$ python -q
>>> import numpy as np
>>> np.set_printoptions(precision=3, suppress=True, linewidth=200)
>>> def rnd(a):
...     return np.round(a, 3) + 0
... 
>>> F = np.loadtxt("test9.csv", delimiter=",")
>>> F
array([[-0.898, -0.782, -0.345,  0.716, -0.696,  0.168,  0.653, -0.462,  0.501,  0.927,  0.925],
       [ 0.363,  0.336,  0.08 , -0.197,  0.08 , -0.11 , -0.235,  0.1  , -0.05 , -0.397, -0.345],
       [-0.197, -0.397,  0.   ,  0.   ,  0.38 ,  0.254,  0.235,  0.04 , -0.254,  0.197,  0.   ],
       [ 0.254,  0.869, -0.139,  0.336, -0.963, -0.766, -0.598, -0.345,  0.859, -0.188,  0.558],
       [-0.537, -0.983,  0.197, -0.462,  0.997,  0.94 ,  0.851,  0.508, -0.973,  0.462, -0.716],
       [-0.77 , -0.966, -0.02 ,  0.05 ,  0.95 ,  0.843,  0.824,  0.159, -0.831,  0.774,  0.09 ],
       [ 0.139, -0.782,  0.235, -0.537,  0.978,  0.749,  0.446,  0.462, -0.896, -0.254, -0.793],
       [-0.84 , -0.869, -0.217,  0.501,  0.129,  0.485,  0.701, -0.235, -0.09 ,  0.869,  0.757],
       [ 0.786,  0.869,  0.159, -0.38 , -0.414, -0.544, -0.686,  0.139,  0.282, -0.814, -0.617],
       [-0.641, -0.983,  0.139, -0.336,  0.995,  0.93 ,  0.859,  0.43 , -0.96 ,  0.598, -0.558],
       [ 0.04 ,  0.753, -0.159,  0.38 , -0.943, -0.675, -0.446, -0.345,  0.814,  0.04 ,  0.617],
       [-0.984, -0.999, -0.217,  0.501,  0.987,  0.97 ,  0.98 ,  0.   , -0.929,  0.987,  0.757],
       [-0.706, -0.686, -0.178,  0.422, -0.129,  0.273,  0.515, -0.217,  0.08 ,  0.749,  0.67 ],
       [ 0.291, -0.454,  0.197, -0.462,  0.905,  0.515,  0.178,  0.363, -0.749, -0.38 , -0.716],
       [ 0.578,  0.454,  0.159, -0.38 ,  0.345, -0.09 , -0.345,  0.217, -0.226, -0.629, -0.617],
       [-0.935, -0.207, -0.537,  0.905, -0.994, -0.585,  0.397, -0.753,  0.954,  0.964,  0.991],
       [ 0.925,  0.923,  0.31 , -0.664,  0.119, -0.515, -0.793,  0.363, -0.07 , -0.945, -0.894],
       [-0.02 , -0.782,  0.178, -0.422,  0.959,  0.711,  0.47 ,  0.38 , -0.848, -0.07 , -0.67 ],
       [-0.617, -0.686, -0.119,  0.291,  0.178,  0.345,  0.493, -0.119, -0.119,  0.653,  0.493],
       [-0.96 , -0.992, -0.235,  0.537,  0.876,  0.879,  0.933, -0.139, -0.711,  0.968,  0.793],
       [ 0.933,  0.961,  0.273, -0.604, -0.397, -0.686, -0.851,  0.273,  0.273, -0.949, -0.851],
       [ 0.894,  0.808,  0.327, -0.691,  0.598, -0.235, -0.67 ,  0.43 , -0.414, -0.923, -0.91 ],
       [ 0.565,  0.933, -0.06 ,  0.149, -0.957, -0.808, -0.731, -0.254,  0.845, -0.544,  0.264],
       [ 0.925,  0.923,  0.31 , -0.664,  0.119, -0.515, -0.793,  0.363, -0.07 , -0.945, -0.894],
       [-0.8  , -0.831, -0.197,  0.462,  0.1  ,  0.438,  0.653, -0.217, -0.07 ,  0.834,  0.716],
       [ 0.592,  0.97 , -0.119,  0.291, -0.989, -0.898, -0.814, -0.38 ,  0.935, -0.551,  0.493],
       [ 0.778, -0.273,  0.414, -0.8  ,  0.988,  0.641, -0.06 ,  0.641, -0.927, -0.851, -0.963],
       [-0.793, -0.139, -0.363,  0.74 , -0.95 , -0.397,  0.264, -0.551,  0.827,  0.854,  0.937],
       [ 0.909,  0.686,  0.397, -0.782,  0.879,  0.04 , -0.598,  0.551, -0.706, -0.939, -0.955],
       [-0.578, -0.782, -0.06 ,  0.149,  0.598,  0.515,  0.558,  0.   , -0.422,  0.598,  0.264],
       [-0.345, -0.912,  0.139, -0.336,  0.975,  0.814,  0.67 ,  0.363, -0.89 ,  0.282, -0.558],
       [-0.31 , -0.808,  0.08 , -0.197,  0.901,  0.664,  0.537,  0.235, -0.744,  0.273, -0.345],
       [ 0.735,  0.941,  0.04 , -0.1  , -0.898, -0.774, -0.77 , -0.1  ,  0.74 , -0.744, -0.178],
       [ 0.397,  0.647,  0.02 , -0.05 , -0.558, -0.422, -0.422, -0.04 ,  0.388, -0.405, -0.09 ],
       [-0.1  , -0.647,  0.1  , -0.245,  0.848,  0.544,  0.371,  0.235, -0.67 ,  0.05 , -0.422],
       [ 0.578,  0.454,  0.159, -0.38 ,  0.345, -0.09 , -0.345,  0.217, -0.226, -0.629, -0.617],
       [-0.235, -0.885,  0.159, -0.38 ,  0.974,  0.793,  0.617,  0.38 , -0.885,  0.159, -0.617]])
>>> # row 23 repeats row 16
>>> B = F / np.linalg.norm(F, axis=1, keepdims=True)
>>> G = B @ B.T
>>> rnd(np.linalg.norm(B, axis=1))
array([1., 1., 1., 1., 1., 1., 1., 1., 1., 1., 1., 1., 1., 1., 1., 1., 1., 1., 1., 1., 1., 1., 1., 1., 1., 1., 1., 1., 1., 1., 1., 1., 1., 1., 1., 1., 1.])
>>> rnd(np.degrees(np.arccos(np.clip(G[15, 11], -1, 1))))
np.float64(79.199)
>>> (G - 2 * np.eye(37)).round(6).argmax(axis=1)
array([12, 16,  5, 10,  9,  2, 17, 24, 20,  4,  3, 19, 24,  6, 35, 27, 23,  6,  7, 11,  8, 14, 25, 16,  7, 22, 13, 15, 21, 11, 36, 30, 33, 32, 36, 14, 30])
